In [1]: import numpy as np

In [2]: np.set_printoptions(precision=3, suppress=True, linewidth=200)

In [3]: def rd(a):
   ...:     return np.round(a, 3) + 0
   ...: 

In [4]: arr = np.loadtxt("sample13.csv", delimiter=",")

In [5]: arr
Out[5]: 
array([[ 0.,  0.,  0.],
       [ 2., -1., -2.],
       [-6., -1.,  3.],
       [-3., -2.,  2.],
       [ 0.,  0.,  0.],
       [ 2., -1., -2.],
       [-3., -2.,  2.],
       [-3., -2.,  2.],
       [ 0.,  0.,  0.],
       [ 0.,  0.,  0.],
       [-3., -2.,  2.],
       [-6., -1.,  3.],
       [ 0.,  0.,  0.],
       [ 0.,  0.,  0.],
       [-3.,  1.,  1.],
       [ 2., -1., -2.],
       [-3.,  1.,  1.],
       [-3.,  1.,  1.],
       [ 0.,  0.,  0.],
       [-4., -2.,  1.]])

In [6]: # row 4 repeats row 0

In [7]: cent = arr[[6, 8]].astype(float)

In [8]: for _ in range(6):
   ...:     labels = np.linalg.norm(arr[:, None] - cent, axis=-1).argmin(axis=1)
   ...:     cent = np.array([arr[labels == j].mean(axis=0) for j in range(2)])
   ...: 

In [9]: labels
Out[9]: array([1, 1, 0, 0, 1, 1, 0, 0, 1, 1, 0, 0, 1, 1, 0, 1, 0, 0, 1, 0])

In [10]: cent
Out[10]: 
array([[-3.7, -0.9,  1.8],
       [ 0.6, -0.3, -0.6]])

In [11]: np.abs(cent[1] - cent[0]).argmax()
Out[11]: np.int64(0)

In [12]: np.bincount(labels)
Out[12]: array([10, 10])

In [13]: O, vecs = np.linalg.qr(arr[:, :1])[0], np.linalg.qr(arr[:, 1:])[0]

In [14]: sv = np.linalg.svd(O.T @ vecs, compute_uv=False)

In [15]: print((sv > 0.9).sum())
1

In [16]: rd(np.degrees(np.arccos(sv.clip(0, 1))))
Out[16]: array([19.397])

In [17]: A = np.loadtxt("mat.csv", delimiter=",")

In [18]: A
Out[18]: 
array([[0.5, 0.5, 0. ],
       [0. , 1. , 0. ],
       [0. , 0. , 1. ]])

In [19]: # splits into 2 blocks

In [20]: u, r1 = A[1], A[2]

In [21]: u @ u
Out[21]: np.float64(1.0)

In [22]: pr = (u @ r1) / (u @ u) * u

In [23]: print(np.outer(u, r1))
[[0. 0. 0.]
 [0. 0. 1.]
 [0. 0. 0.]]

In [24]: r1 - pr
Out[24]: array([0., 0., 1.])

In [25]: M = np.load("layer7.npy")

In [26]: M
Out[26]: 
array([[  2.723,   4.723,   6.723],
       [ -1.078,  -3.757,  -1.757],
       [ -5.01 ,   3.596,   5.596],
       [ -3.048,  -1.189,   0.811],
       [  4.034,   4.355,   6.355],
       [ -4.907,  -6.597,  -4.597],
       [  5.597,   3.488,   5.488],
       [  4.853,   1.419,   3.419],
       [  3.068,   4.312,   6.312],
       [  5.237,  -2.245,  -0.245],
       [  1.852,   1.2  ,   3.2  ],
       [  1.897,  -2.167,  -0.167],
       [  3.102,  -0.771,   1.229],
       [ 14.399,   2.199,   4.199],
       [  5.249,   6.474,   8.474],
       [ -7.196,  -4.828,  -2.828],
       [ -0.538,   2.118,   4.118],
       [ -4.059,  -0.715,   1.285],
       [ -5.799,  -7.203,  -5.203],
       [ -1.021,   1.693,   3.693],
       [  1.373,   0.902,   2.902],
       [  5.592,   5.148,   7.148],
       [-11.348,   0.784,   2.784],
       [ -4.96 ,   0.199,   2.199],
       [ -3.707,   2.878,   4.878],
       [ -4.046,  -5.378,  -3.378]])

In [27]: A2 = np.c_[M[:, :2] @ np.array([[-2, -2], [-3, 0]]), np.array([3, 3, 2, 2, 5, 3, 1, 0, 1, 3, 4, 3, 1, 0, 3, 0, 5, 2, 1, 4, 2, 4, 4, 1, 2, 0])]

In [28]: rd(A2)
Out[28]: 
array([[-19.615,  -5.446,   3.   ],
       [ 13.427,   2.156,   3.   ],
       [ -0.768,  10.02 ,   2.   ],
       [  9.663,   6.096,   2.   ],
       [-21.133,  -8.068,   5.   ],
       [ 29.605,   9.814,   3.   ],
       [-21.658, -11.194,   1.   ],
       [-13.963,  -9.706,   0.   ],
       [-19.072,  -6.136,   1.   ],
       [ -3.739, -10.474,   3.   ],
       [ -7.304,  -3.704,   4.   ],
       [  2.707,  -3.794,   3.   ],
       [ -3.891,  -6.204,   1.   ],
       [-35.395, -28.798,   0.   ],
       [-29.92 , -10.498,   3.   ],
       [ 28.876,  14.392,   0.   ],
       [ -5.278,   1.076,   5.   ],
       [ 10.263,   8.118,   2.   ],
       [ 33.207,  11.598,   1.   ],
       [ -3.037,   2.042,   4.   ],
       [ -5.452,  -2.746,   2.   ],
       [-26.628, -11.184,   4.   ],
       [ 20.344,  22.696,   4.   ],
       [  9.323,   9.92 ,   1.   ],
       [ -1.22 ,   7.414,   2.   ],
       [ 24.226,   8.092,   0.   ]])

In [29]: print(rd(np.linalg.lstsq(M, A2[:, 0])[0]))
[-2. -3.  0.]

In [30]: rd(np.linalg.norm(np.linalg.qr(M)[0].T @ A2, axis=0) ** 2 / ((A2 ** 2).sum(axis=0) + 1e-12))
Out[30]: array([1.   , 1.   , 0.736])

In [31]: np.linalg.matrix_rank(A2)
Out[31]: np.int64(3)

In [32]: cent = M[[7, 18]].astype(float)

In [33]: for _ in range(7):
    ...:     labels = np.linalg.norm(M[:, None] - cent, axis=-1).argmin(axis=1)
    ...:     cent = np.array([M[labels == j].mean(axis=0) for j in range(2)])
    ...: 

In [34]: labels
Out[34]: array([0, 1, 0, 1, 0, 1, 0, 0, 0, 0, 0, 0, 0, 0, 0, 1, 0, 1, 1, 0, 0, 0, 1, 1, 0, 1])

In [35]: rd(cent)
Out[35]: 
array([[ 2.865,  2.313,  4.313],
       [-5.16 , -3.187, -1.187]])

In [36]: rd(np.sort(np.linalg.eigvals(A)))
Out[36]: array([0.5, 1. , 1. ])

In [37]: A @ A
Out[37]: 
array([[0.25, 0.75, 0.  ],
       [0.  , 1.  , 0.  ],
       [0.  , 0.  , 1.  ]])

In [38]: [int(np.linalg.matrix_rank(np.linalg.matrix_power(A, p))) for p in range(1, 4)]
Out[38]: [3, 3, 3]

In [39]: labels = M[:, 2] > np.median(M[:, 2])

In [40]: u = M[labels].mean(axis=0) - M[~labels].mean(axis=0)

In [41]: labels.astype(int)
Out[41]: array([1, 0, 1, 0, 1, 0, 1, 1, 1, 0, 1, 0, 0, 1, 1, 0, 1, 0, 0, 1, 0, 1, 0, 0, 1, 0])

In [42]: ((M - M.mean(axis=0)) @ u > 0).astype(int)
Out[42]: array([1, 0, 1, 0, 1, 0, 1, 1, 1, 0, 1, 0, 1, 1, 1, 0, 1, 0, 0, 1, 1, 1, 0, 0, 1, 0])

In [43]: rd((((M - M.mean(axis=0)) @ u > 0) == labels).mean())
Out[43]: np.float64(0.923)

In [44]: rd(u)
Out[44]: array([5.533, 5.89 , 5.89 ])
